In [1]: import numpy as np

In [2]: np.set_printoptions(precision=2, suppress=True, linewidth=140, legacy="1.25")

In [3]: A2 = np.array([[-5, -5, 9, 9, 5, -3, -4, 1, 1, -1, 0, 0],
   ...:     [5, -8, 3, 4, -8, -9, -1, 3, -5, 0, -4, -8],
   ...:     [3, -4, 0, -6, 4, -5, 7, 9, -6, 0, -8, -7],
   ...:     [-4, 6, 1, -3, 1, -5, -2, -2, 6, -3, 9, 6],
   ...:     [3, 8, 8, 5, -8, -6, 6, 3, -8, -7, 1, -4],
   ...:     [8, -4, -3, 5, -1, -9, 7, 7, 8, -5, -6, 6],
   ...:     [-4, -3, 6, 4, 1, -7, 1, -9, 4, 0, -3, -8],
   ...:     [0, -8, -5, 1, 3, -2, 0, 2, -9, -3, -5, -8],
   ...:     [3, 6, 8, -7, 4, -4, -8, -6, -7, -7, 6, -8],
   ...:     [0, 6, -2, 9, 3, 2, -2, 5, 6, -6, -5, -5],
   ...:     [-2, 5, 0, 6, 5, 1, -8, 2, 9, -2, -5, 9],
   ...:     [-1, -4, 0, 4, -3, 9, 1, -9, 1, 0, 0, -4]])

In [4]: M = np.triu(A2, 1)

In [5]: print(M)
[[ 0 -5  9  9  5 -3 -4  1  1 -1  0  0]
 [ 0  0  3  4 -8 -9 -1  3 -5  0 -4 -8]
 [ 0  0  0 -6  4 -5  7  9 -6  0 -8 -7]
 [ 0  0  0  0  1 -5 -2 -2  6 -3  9  6]
 [ 0  0  0  0  0 -6  6  3 -8 -7  1 -4]
 [ 0  0  0  0  0  0  7  7  8 -5 -6  6]
 [ 0  0  0  0  0  0  0 -9  4  0 -3 -8]
 [ 0  0  0  0  0  0  0  0 -9 -3 -5 -8]
 [ 0  0  0  0  0  0  0  0  0 -7  6 -8]
 [ 0  0  0  0  0  0  0  0  0  0 -5 -5]
 [ 0  0  0  0  0  0  0  0  0  0  0  9]
 [ 0  0  0  0  0  0  0  0  0  0  0  0]]

In [6]: U, sv, vt = np.linalg.svd(M)

In [7]: V = vt[:(sv > 1e-8).sum()]

In [8]: rng = np.random.default_rng(14618)

In [9]: vec = M[7] + -3 * M[4] + rng.integers(2) * np.eye(12)[5]

In [10]: print(vec)
[  0.   0.   0.   0.   0.  19. -18.  -9.  15.  18.  -8.   4.]

In [11]: np.diag(V.T @ V)
Out[11]: array([0., 1., 1., 1., 1., 1., 1., 1., 1., 1., 1., 1.])

In [12]: print(np.linalg.matrix_rank(M - M[0, 0] * np.eye(12)))
11

In [13]: np.prod(np.diag(M)), round(np.linalg.det(M), 2)
Out[13]: (0, 0.0)

In [14]: np.sort(np.linalg.eigvals(M))
Out[14]: array([0., 0., 0., 0., 0., 0., 0., 0., 0., 0., 0., 0.])

In [15]: M @ M
Out[15]: 
array([[   0,    0,  -15,  -74,   85,  -75,   59,   78,  -64,  -57,   70,   14],
       [   0,    0,    0,  -18,   16,   13,  -98,  -59,  -33,  115,   16,  -31],
       [   0,    0,    0,    0,   -6,    6,    1,  -74, -161,   30, -122, -234],
       [   0,    0,    0,    0,    0,   -6,  -29,  -14,  -38,  -18,   98,   46],
       [   0,    0,    0,    0,    0,    0,  -42,  -96,  -51,   77,  -10,    0],
       [   0,    0,    0,    0,    0,    0,    0,  -63,  -35,  -77,   17, -205],
       [   0,    0,    0,    0,    0,    0,    0,    0,   81,   -1,   69,   13],
       [   0,    0,    0,    0,    0,    0,    0,    0,    0,   63,  -39,   42],
       [   0,    0,    0,    0,    0,    0,    0,    0,    0,    0,   35,   89],
       [   0,    0,    0,    0,    0,    0,    0,    0,    0,    0,    0,  -45],
       [   0,    0,    0,    0,    0,    0,    0,    0,    0,    0,    0,    0],
       [   0,    0,    0,    0,    0,    0,    0,    0,    0,    0,    0,    0]])

In [16]: feats = np.load("m.npy")

In [17]: feats
Out[17]: 
array([[-19.96,  17.98,  -1.99, -13.99,   6.01,   2.01, -39.92],
       [-13.05,  13.43,   0.61, -11.07,   6.68,   2.86, -24.07],
       [-11.  ,  11.83,   1.26, -10.15,   6.65,   2.98, -19.23],
       [-10.02,  11.01,   1.53,  -9.69,   6.57,   3.01, -16.87],
       [ -9.35,  10.42,   1.7 ,  -9.36,   6.49,   3.01, -15.27],
       [ -8.37,   9.51,   1.93,  -8.87,   6.33,   2.99, -12.89],
       [ -6.16,   7.13,   2.25,  -7.63,   5.62,   2.75,  -7.4 ],
       [ -3.94,   3.88,   1.97,  -5.94,   3.92,   1.96,  -1.85],
       [ -2.42,   0.82,   0.67,  -3.6 ,   1.21,   0.55,   0.5 ],
       [ -1.61,   0.1 ,   0.11,  -2.12,   0.26,   0.06,   0.28],
       [  1.07,   0.19,   0.2 ,   1.13,   0.23,   0.19,   0.1 ],
       [  9.16,   2.41,   3.43,   7.66,   4.15,   2.85,   3.92],
       [ 13.19,   3.57,   5.4 ,  10.42,   6.53,   4.41,   6.77],
       [ 29.32,   7.92,  13.98,  20.36,  16.69,  11.06,  20.68],
       [ 50.12,  12.98,  25.7 ,  32.04,  30.28,  19.93,  41.55],
       [ 61.84,  15.63,  32.43,  38.34,  38.01,  24.97,  54.09]])

In [18]: gram = np.cov(feats, rowvar=False)

In [19]: print(np.argsort(-feats.std(axis=0).round(6), kind="stable"))
[6 0 3 4 2 5 1]

In [20]: np.median(feats, axis=0)
Out[20]: array([-3.18,  8.71,  1.82, -4.77,  6.41,  2.92, -0.88])

In [21]: feats.std(axis=0)
Out[21]: array([22.47,  5.52,  9.53, 15.46, 10.23,  6.95, 22.94])
